$ ipython --no-banner

In [1]: import numpy as np

In [2]: np.set_printoptions(precision=2, suppress=True, linewidth=120)

In [3]: rnd = lambda a: np.round(a, 2) + 0

In [4]: m1, _ = np.linalg.qr(np.array([[0.3, 0.2, 0.7, -0.5, -0.3, 0.2, 0.3],
   ...:     [0.3, -0.5, -0.5, 0.0, 0.8, 0.8, -0.2],
   ...:     [0.6, -0.2, 0.5, -1.0, -3.3, -0.1, -2.2],
   ...:     [-1.1, -0.9, 1.3, -1.2, 0.6, 1.4, 1.0],
   ...:     [0.6, -0.2, -1.0, 0.5, 0.5, 1.2, 0.8],
   ...:     [1.5, 1.0, -1.3, -0.7, -0.2, 1.8, 0.6],
   ...:     [0.5, 0.1, 0.5, -0.1, -0.3, 0.0, 0.8]]))

In [5]: print(rnd(m1))
[[-0.14  0.05 -0.53  0.09  0.37  0.04 -0.74]
 [-0.14 -0.61  0.26 -0.02  0.31 -0.66 -0.09]
 [-0.28 -0.46 -0.46 -0.16 -0.69 -0.02 -0.02]
 [ 0.51 -0.35 -0.22 -0.62  0.31  0.27  0.13]
 [-0.28 -0.46  0.4   0.2   0.09  0.69 -0.16]
 [-0.7   0.26  0.07 -0.62  0.2   0.03  0.12]
 [-0.23 -0.13 -0.47  0.41  0.38  0.07  0.63]]

In [6]: x0 = np.array([2, 0, -2, -2, -1, 2, -2])

In [7]: print(rnd(np.linalg.det(m1)))
1.0

In [8]: print(rnd(np.sort(np.abs(np.degrees(np.angle(np.linalg.eigvals(m1)))))))
[  0.    64.3   64.3  118.56 118.56 173.08 173.08]

In [9]: print(rnd(np.abs(np.linalg.eigvals(m1))))
[1. 1. 1. 1. 1. 1. 1.]

In [10]: rng = np.random.default_rng(81)

In [11]: th = rng.uniform(0, 2 * np.pi, 22)

In [12]: Q, _ = np.linalg.qr(np.array([[-0.5, 0.2],
    ...:     [-0.6, -0.4],
    ...:     [-0.2, -0.1],
    ...:     [0.2, -1.7],
    ...:     [-1.6, 0.2],
    ...:     [0.1, -0.2],
    ...:     [-0.9, 0.8],
    ...:     [-0.4, 0.9],
    ...:     [1.0, 1.1],
    ...:     [1.4, 0.1],
    ...:     [2.2, -1.3],
    ...:     [0.4, 0.6]]))

In [13]: M = 10 * np.c_[np.cos(th), np.sin(th)] @ Q.T

In [14]: print(rnd(M))
[[ 1.43  0.75  0.3  -3.    3.91 -0.53  3.23  2.25 -0.6  -3.01 -6.91  0.  ]
 [-0.06 -2.39 -0.68 -5.85 -1.79 -0.57  1.49  2.64  5.56  2.56 -1.26  2.8 ]
 [-1.37 -0.39 -0.2   3.72 -3.53  0.59 -3.33 -2.55 -0.2   2.55  6.86 -0.39]
 [ 0.92  2.63  0.8   3.5   3.98  0.2   0.6  -1.04 -5.41 -4.14 -3.02 -2.55]
 [ 1.45  0.92  0.35 -2.64  4.06 -0.49  3.16  2.1  -0.98 -3.21 -6.89 -0.19]
 [ 1.43  1.76  0.58 -0.45  4.6  -0.27  2.54  1.09 -2.96 -4.04 -6.25 -1.2 ]
 [ 1.46  1.24  0.44 -1.89  4.32 -0.42  2.98  1.77 -1.71 -3.56 -6.77 -0.56]
 [-1.01 -2.58 -0.79 -3.07 -4.16 -0.14 -0.87  0.78  5.23  4.23  3.52  2.43]
 [ 0.54 -1.71 -0.45 -6.17  0.11 -0.7   2.59  3.15  4.44  0.92 -3.91  2.36]
 [-1.29 -2.22 -0.71 -1.17 -4.6   0.09 -1.87 -0.26  4.15  4.31  5.26  1.83]
 [-1.38 -0.46 -0.21  3.6  -3.6   0.58 -3.32 -2.5  -0.05  2.63  6.88 -0.32]
 [ 0.01  2.35  0.66  5.92  1.64  0.58 -1.59 -2.7  -5.5  -2.44  1.5  -2.78]
 [ 1.36  0.34  0.18 -3.82  3.47 -0.6   3.34  2.59  0.31 -2.48 -6.84  0.45]
 [-1.45 -1.59 -0.54  0.95 -4.53  0.33 -2.7  -1.33  2.55  3.9   6.46  0.98]
 [ 0.95 -0.96 -0.21 -5.68  1.59 -0.71  3.14  3.18  3.02 -0.49 -5.53  1.73]
 [ 0.2   2.5   0.71  5.62  2.2   0.52 -1.18 -2.44 -5.69 -2.89  0.59 -2.84]
 [-0.41  1.89  0.51  6.19  0.32  0.68 -2.38 -3.08 -4.76 -1.31  3.37 -2.5 ]
 [-0.1  -2.42 -0.69 -5.79 -1.91 -0.56  1.4   2.58  5.6   2.66 -1.07  2.82]
 [ 1.45  1.01  0.37 -2.43  4.14 -0.47  3.12  2.01 -1.19 -3.31 -6.87 -0.29]
 [-0.18 -2.48 -0.71 -5.66 -2.14 -0.53  1.23  2.47  5.67  2.85 -0.68  2.84]
 [ 1.33  0.22  0.14 -4.04  3.32 -0.61  3.36  2.67  0.58 -2.31 -6.78  0.58]
 [ 1.41  0.64  0.27 -3.23  3.8  -0.55  3.27  2.35 -0.36 -2.87 -6.91  0.12]]

In [15]: # rank 2

In [16]: r = np.linalg.matrix_rank(M)

In [17]: print(r)
2

In [18]: N = np.linalg.svd(M)[2][r:].T

In [19]: print([int(np.linalg.matrix_rank(M[:i])) for i in range(1, len(M) + 1)])
[1, 2, 2, 2, 2, 2, 2, 2, 2, 2, 2, 2, 2, 2, 2, 2, 2, 2, 2, 2, 2, 2]

In [20]: print(np.linalg.matrix_rank(M.T @ M), np.linalg.matrix_rank(M @ M.T))
2 2

In [21]: print(N.shape)
(12, 10)

In [22]: print(np.allclose(M @ N, 0))
True

In [23]: print([int(np.linalg.matrix_rank(M[:, :j + 1])) for j in range(12)])
[1, 2, 2, 2, 2, 2, 2, 2, 2, 2, 2, 2]

In [24]: left, sigma, Vt = np.linalg.svd(M)

In [25]: vecs = Vt[:(sigma > 1e-8).sum()]

In [26]: x0 = M[16] + -3 * M[21] + rng.integers(2) * np.eye(12)[3]

In [27]: print(rnd(x0))
[ -4.65  -0.04  -0.3   15.88 -11.08   2.31 -12.18 -10.12  -3.68   7.31  24.1   -2.86]

In [28]: print(rnd(np.linalg.norm(x0 - vecs.T @ vecs @ x0)))
0.0

In [29]: print(np.allclose(vecs.T @ vecs @ x0, x0))
True

In [30]: print(rnd(np.diag(vecs.T @ vecs)))
[0.02 0.07 0.01 0.38 0.22 0.01 0.11 0.1  0.33 0.19 0.48 0.08]

In [31]: print(np.linalg.matrix_rank(np.vstack([M, x0])))
2

In [32]: print(rnd(np.linalg.norm(M) ** 2 / np.linalg.norm(M, 2) ** 2))
1.7

In [33]: print(rnd(np.linalg.norm(M, axis=0)))
[ 5.19  8.12  2.45 19.82 15.75  2.42 12.02 10.77 17.43 14.14 24.82  8.59]

In [34]: print(rnd(np.linalg.norm(M, 2)))
35.92

In [35]: print(rnd(M[3] @ M[21]))
40.85

In [36]: print(rnd(np.linalg.norm(M[3] - M[21])))
10.88

In [37]: print(rnd(np.linalg.norm(M, "nuc")))
66.08

In [38]: np.linalg.norm(M, axis=2)
AxisError: axis 2 is out of bounds for array of dimension 2


In [39]: print(np.linalg.cond(M) > 100)
True

In [40]: print(rnd(np.linalg.norm(M, 2) / np.linalg.norm(M)))
0.77

In [41]: print(np.linalg.matrix_rank(M, rtol=0.1))
2

In [42]: print(np.argsort(-np.linalg.norm(M, axis=0).round(6), kind="stable")[:3])
[10  3  8]

In [43]: feats = np.load("sample14.npy")

In [44]: print(feats)
[[ 0. -1. -2.  3.  0.  0.]
 [-1. -3. -2.  1.  1.  1.]
 [ 2. -2.  3.  3.  0.  1.]
 [ 0.  0.  0.  0.  3.  3.]
 [ 0.  0.  0.  0.  3.  2.]
 [ 0.  0.  0.  3.  3.  1.]]

In [45]: print(rnd(np.abs(np.linalg.eigvals(feats)).max()))
5.8

In [46]: print(rnd(np.sort(np.abs(np.linalg.eigvals(feats)))))
[0.64 2.   2.   2.44 3.74 5.8 ]

In [47]: print(np.allclose(feats @ feats.T, feats.T @ feats))
False

In [48]: left, sigma, Vt = np.linalg.svd(M)

In [49]: print(rnd(sigma))
[35.92 30.16  0.    0.    0.    0.    0.    0.    0.    0.    0.    0.  ]

In [50]: other = left[:, :2] @ np.diag(sigma[:2]) @ Vt[:2]

In [51]: print(rnd(np.linalg.norm(M - other) / np.linalg.norm(M)))
0.0

In [52]: print(rnd(np.abs(M - other).max()))
0.0

In [53]: f = np.array([0, 1, 2, 2, 0, 0])

In [54]: other = feats + np.outer(f, np.eye(6)[3])

In [55]: print(np.linalg.matrix_rank(np.linalg.inv(other) - np.linalg.inv(feats), tol=1e-8))
1

In [56]: print(rnd(np.linalg.det(other) / np.linalg.det(feats)), rnd(1 + np.linalg.solve(feats, f)[3]))
1.67 1.67

In [57]: left, sigma, Vt = np.linalg.svd(feats, full_matrices=False)

In [58]: print(rnd(sigma / sigma[0]))
[1.   0.71 0.63 0.38 0.14 0.04]

In [59]: print(rnd(left.T @ feats @ Vt.T))
[[7.23 0.   0.   0.   0.   0.  ]
 [0.   5.12 0.   0.   0.   0.  ]
 [0.   0.   4.55 0.   0.   0.  ]
 [0.   0.   0.   2.75 0.   0.  ]
 [0.   0.   0.   0.   1.04 0.  ]
 [0.   0.   0.   0.   0.   0.28]]

In [60]: print(rnd(np.sqrt((sigma ** 2).sum())), rnd(np.linalg.norm(feats)))
10.39 10.39

In [61]: E = np.eye(6, dtype=int)[rng.permutation(6)] * np.array([0, -3, -5, 5, -2, 1])

In [62]: print(E)
[[ 0  0  0  5  0  0]
 [ 0 -3  0  0  0  0]
 [ 0  0  0  0 -2  0]
 [ 0  0  0  0  0  0]
 [ 0  0 -5  0  0  0]
 [ 0  0  0  0  0  1]]

In [63]: # rows and columns are dependent

In [64]: left, sigma, Vt = np.linalg.svd(E)

In [65]: vecs = Vt[:(sigma > 1e-8).sum()]

In [66]: x0 = E[3] + -1 * E[2] + rng.integers(2) * np.eye(6)[5]

In [67]: print(x0)
[0. 0. 0. 0. 2. 1.]

In [68]: print(rnd(np.linalg.norm(x0 - vecs.T @ vecs @ x0)))
0.0

In [69]: print(np.linalg.matrix_rank(np.vstack([E, x0])))
5

In [70]: print(np.diag(vecs.T @ vecs))
[0. 1. 1. 1. 1. 1.]

In [71]: print(vecs.T @ vecs)
[[0. 0. 0. 0. 0. 0.]
 [0. 1. 0. 0. 0. 0.]
 [0. 0. 1. 0. 0. 0.]
 [0. 0. 0. 1. 0. 0.]
 [0. 0. 0. 0. 1. 0.]
 [0. 0. 0. 0. 0. 1.]]

In [72]: print(rnd(np.linalg.pinv(E)))
[[ 0.    0.    0.    0.    0.    0.  ]
 [ 0.   -0.33  0.    0.    0.    0.  ]
 [ 0.    0.    0.    0.   -0.2   0.  ]
 [ 0.2   0.    0.    0.    0.    0.  ]
 [ 0.    0.   -0.5   0.    0.    0.  ]
 [ 0.    0.    0.    0.    0.    1.  ]]
